$ python3 -q
>>> import numpy as np
>>> np.set_printoptions(precision=1, suppress=True, linewidth=160, legacy="1.25")
>>> arr = np.load("dump.npy")
>>> arr
array([[2, 0, 1],
       [3, 3, 1],
       [1, 0, 3],
       [3, 0, 2],
       [3, 0, 0],
       [2, 3, 0],
       [2, 0, 2],
       [1, 0, 0],
       [2, 3, 0],
       [2, 1, 3]])
>>> Xc = arr - arr.mean(axis=0)
>>> vecs = np.linalg.svd(Xc)[2][:1]
>>> other = Xc - Xc @ vecs.T @ vecs
>>> (Xc @ vecs.T).std(axis=0)
array([1.5])
>>> np.cov(Xc @ vecs.T, rowvar=False)
array(2.5)
>>> round(float(np.linalg.norm(other) / np.linalg.norm(Xc)), 1)
0.6
>>> other.std(axis=0)
array([0.7, 0.6, 0.8])
>>> G = np.cov(arr, rowvar=False)
>>> np.linalg.eigvalsh(G)[::-1]
array([2.5, 1. , 0.5])
>>> np.polyfit(arr[:, 1], arr[:, 0], 1)
array([0.1, 2. ])
>>> np.argsort(-arr.std(axis=0).round(6), kind="stable")
array([1, 2, 0])
>>> np.round(np.corrcoef(arr[:, 1], arr[:, 0])[0, 1], 1)
0.2
>>> np.corrcoef(arr.T)
array([[ 1. ,  0.2, -0.1],
       [ 0.2,  1. , -0.4],
       [-0.1, -0.4,  1. ]])
>>> np.argwhere(np.triu(np.abs(np.corrcoef(arr.T)) > 0.8, 1))
array([], shape=(0, 2), dtype=int64)
>>> vec = np.array([0, 3, 3])
>>> y = arr @ vec
>>> np.round(np.linalg.pinv(arr) @ arr, 1) + 0
array([[1., 0., 0.],
       [0., 1., 0.],
       [0., 0., 1.]])
>>> rng = np.random.default_rng(56)
>>> y = y + 0.1 * rng.normal(size=10)
>>> y.round(1) + 0
array([ 2.9, 12. ,  9.2,  6.1,  0. ,  9.1,  6.1,  0.2,  8.9, 12. ])
>>> beta, *_ = np.linalg.lstsq(arr, y)
>>> round(float(np.linalg.norm(y - arr @ beta)), 1)
0.3
>>> E = np.load("block19.npy")
>>> E
array([[3, 3, 2, 1, 0, 3, 3, 2, 1, 1, 2],
       [1, 0, 3, 2, 2, 0, 1, 2, 2, 2, 2],
       [1, 3, 1, 3, 1, 0, 1, 0, 0, 2, 3],
       [2, 3, 1, 1, 3, 1, 2, 0, 1, 0, 1],
       [3, 0, 0, 1, 3, 3, 1, 3, 0, 2, 1],
       [2, 2, 3, 3, 0, 3, 1, 2, 2, 0, 3],
       [2, 2, 2, 2, 2, 3, 0, 0, 1, 2, 1],
       [3, 1, 3, 2, 3, 3, 1, 1, 1, 0, 2],
       [2, 1, 1, 1, 3, 3, 3, 0, 0, 1, 1],
       [3, 0, 2, 2, 3, 3, 3, 3, 1, 3, 1],
       [1, 3, 0, 3, 1, 0, 3, 2, 0, 2, 3]])
>>> W1 = np.array([[-5, 0],
...     [0, -7],
...     [1, -9],
...     [-2, 3],
...     [-9, 6],
...     [-1, -2],
...     [3, -1],
...     [-6, -9],
...     [-6, -4],
...     [-5, -2],
...     [-1, 8]])
>>> beta = np.array([-3, 3])
>>> H = np.maximum(E @ W1 + beta, 0)
>>> (H > 0).mean(axis=0)
array([0. , 0.2])
>>> H
array([[0, 0],
       [0, 0],
       [0, 7],
       [0, 0],
       [0, 0],
       [0, 0],
       [0, 0],
       [0, 0],
       [0, 5],
       [0, 0],
       [0, 0]])
>>> np.linalg.matrix_rank(H)
1
>>> Z = np.array([[1, -5], [-2, -4]])
>>> H @ Z
array([[  0,   0],
       [  0,   0],
       [-14, -28],
       [  0,   0],
       [  0,   0],
       [  0,   0],
       [  0,   0],
       [  0,   0],
       [-10, -20],
       [  0,   0],
       [  0,   0]])
>>> other = np.array([[8, 7, -1, -4, -8, 7, 8, 3, -2, 3],
...     [6, 0, 9, -1, 1, -5, 4, 4, -6, 9],
...     [-2, 2, 4, -4, 8, 8, -4, 7, 1, -9],
...     [-5, 5, -6, 2, -7, 3, 9, -2, -2, -8],
...     [-2, 1, -1, 6, -5, 9, 5, 9, -9, 3],
...     [-2, 2, 4, -4, 5, 1, -8, -6, 3, 9],
...     [-5, 1, 5, -3, 0, -6, -2, 8, 5, -4],
...     [8, 9, 0, -2, 3, -4, -9, 2, -5, -5],
...     [6, -5, -6, 8, 5, 1, -5, 0, 5, -7],
...     [-7, 1, -8, 7, 4, 3, 6, -8, -3, -2]])
>>> K = other + other.T
>>> K
array([[ 16,  13,  -3,  -9, -10,   5,   3,  11,   4,  -4],
       [ 13,   0,  11,   4,   2,  -3,   5,  13, -11,  10],
       [ -3,  11,   8, -10,   7,  12,   1,   7,  -5, -17],
       [ -9,   4, -10,   4,  -1,  -1,   6,  -4,   6,  -1],
       [-10,   2,   7,  -1, -10,  14,   5,  12,  -4,   7],
       [  5,  -3,  12,  -1,  14,   2, -14, -10,   4,  12],
       [  3,   5,   1,   6,   5, -14,  -4,  -1,   0,   2],
       [ 11,  13,   7,  -4,  12, -10,  -1,   4,  -5, -13],
       [  4, -11,  -5,   6,  -4,   4,   0,  -5,  10, -10],
       [ -4,  10, -17,  -1,   7,  12,   2, -13, -10,  -4]])
>>> w, vecs = np.linalg.eigh(K)
>>> vec = np.array([-3, -1, 0, 2, -2, 1, -1, -3, -2, 2])
>>> np.linalg.eigvalsh(K[1:, 1:])
array([-36.9, -33.4,  -9.8,  -4.9,  -0.8,   8.3,  23.5,  26.4,  37.6])
>>> round(float(vec @ K @ vec / (vec @ vec)), 1), np.round(w[0], 1), round(w[-1], 1)
(21.7, -39.5, 41.4)
>>> (np.sign(vecs[:, -1].round(6)) == np.sign(vecs[0, -1].round(6))).astype(int)
array([1, 1, 1, 0, 1, 0, 1, 1, 0, 0])
>>> w, vecs = np.linalg.eigh(K)
>>> np.linalg.svd(K, compute_uv=False)
array([41.4, 39.5, 35.5, 28.8, 23.6, 20.4, 15.5,  8.2,  5. ,  1.1])
>>> (w > 1e-8).sum(), (w < -1e-8).sum()
(5, 5)
>>> np.round(np.abs(vecs[:, -1]), 1) + 0
array([0.4, 0.4, 0.4, 0.3, 0.1, 0. , 0.1, 0.5, 0.3, 0.2])
>>> np.round(vecs.T @ K @ vecs, 1) + 0
array([[-39.5,   0. ,   0. ,   0. ,   0. ,   0. ,   0. ,   0. ,   0. ,   0. ],
       [  0. , -35.5,   0. ,   0. ,   0. ,   0. ,   0. ,   0. ,   0. ,   0. ],
       [  0. ,   0. , -15.5,   0. ,   0. ,   0. ,   0. ,   0. ,   0. ,   0. ],
       [  0. ,   0. ,   0. ,  -5. ,   0. ,   0. ,   0. ,   0. ,   0. ,   0. ],
       [  0. ,   0. ,   0. ,   0. ,  -1.1,   0. ,   0. ,   0. ,   0. ,   0. ],
       [  0. ,   0. ,   0. ,   0. ,   0. ,   8.2,   0. ,   0. ,   0. ,   0. ],
       [  0. ,   0. ,   0. ,   0. ,   0. ,   0. ,  20.4,   0. ,   0. ,   0. ],
       [  0. ,   0. ,   0. ,   0. ,   0. ,   0. ,   0. ,  23.6,   0. ,   0. ],
       [  0. ,   0. ,   0. ,   0. ,   0. ,   0. ,   0. ,   0. ,  28.8,   0. ],
       [  0. ,   0. ,   0. ,   0. ,   0. ,   0. ,   0. ,   0. ,   0. ,  41.4]])
>>> np.linalg.eigvalsh(K + 3 * np.eye(10))
array([-36.5, -32.5, -12.5,  -2. ,   1.9,  11.2,  23.4,  26.6,  31.8,  44.4])
>>> np.all(np.linalg.eigvalsh(K) > 0)
False
>>> round(np.linalg.eigvalsh(K).min(), 1)
-39.5
>>> data = np.loadtxt("m.csv", delimiter=",")
>>> data
array([[ 3., -1.,  0.,  0.,  0.,  0.,  0.,  0.,  0.,  0.],
       [-1.,  2., -1.,  0.,  0.,  0.,  0.,  0.,  0.,  0.],
       [ 0., -1., -3., -1.,  0.,  0.,  0.,  0.,  0.,  0.],
       [ 0.,  0., -1., -2., -1.,  0.,  0.,  0.,  0.,  0.],
       [ 0.,  0.,  0., -1., -3., -1.,  0.,  0.,  0.,  0.],
       [ 0.,  0.,  0.,  0., -1.,  2., -1.,  0.,  0.,  0.],
       [ 0.,  0.,  0.,  0.,  0., -1., -2., -1.,  0.,  0.],
       [ 0.,  0.,  0.,  0.,  0.,  0., -1.,  1., -1.,  0.],
       [ 0.,  0.,  0.,  0.,  0.,  0.,  0., -1.,  1., -1.],
       [ 0.,  0.,  0.,  0.,  0.,  0.,  0.,  0., -1.,  0.]])
>>> # symmetric, so the eigenvalues are real
>>> w, vecs = np.linalg.eigh(data)
>>> np.round(np.abs(vecs[:, -1]), 1) + 0
array([0.8, 0.6, 0.1, 0. , 0. , 0. , 0. , 0. , 0. , 0. ])
>>> np.round(vecs @ np.diag(w) @ vecs.T, 1) + 0
array([[ 3., -1.,  0.,  0.,  0.,  0.,  0.,  0.,  0.,  0.],
       [-1.,  2., -1.,  0.,  0.,  0.,  0.,  0.,  0.,  0.],
       [ 0., -1., -3., -1.,  0.,  0.,  0.,  0.,  0.,  0.],
       [ 0.,  0., -1., -2., -1.,  0.,  0.,  0.,  0.,  0.],
       [ 0.,  0.,  0., -1., -3., -1.,  0.,  0.,  0.,  0.],
       [ 0.,  0.,  0.,  0., -1.,  2., -1.,  0.,  0.,  0.],
       [ 0.,  0.,  0.,  0.,  0., -1., -2., -1.,  0.,  0.],
       [ 0.,  0.,  0.,  0.,  0.,  0., -1.,  1., -1.,  0.],
       [ 0.,  0.,  0.,  0.,  0.,  0.,  0., -1.,  1., -1.],
       [ 0.,  0.,  0.,  0.,  0.,  0.,  0.,  0., -1.,  0.]])
>>> np.linalg.eigvalsh(data + 3 * np.eye(10))
array([-1.1, -0.2,  0.5,  1.9,  2.3,  3.7,  4.5,  5.2,  5.5,  6.7])
>>> np.abs(vecs[:, -1]).round(6).argmax()
0
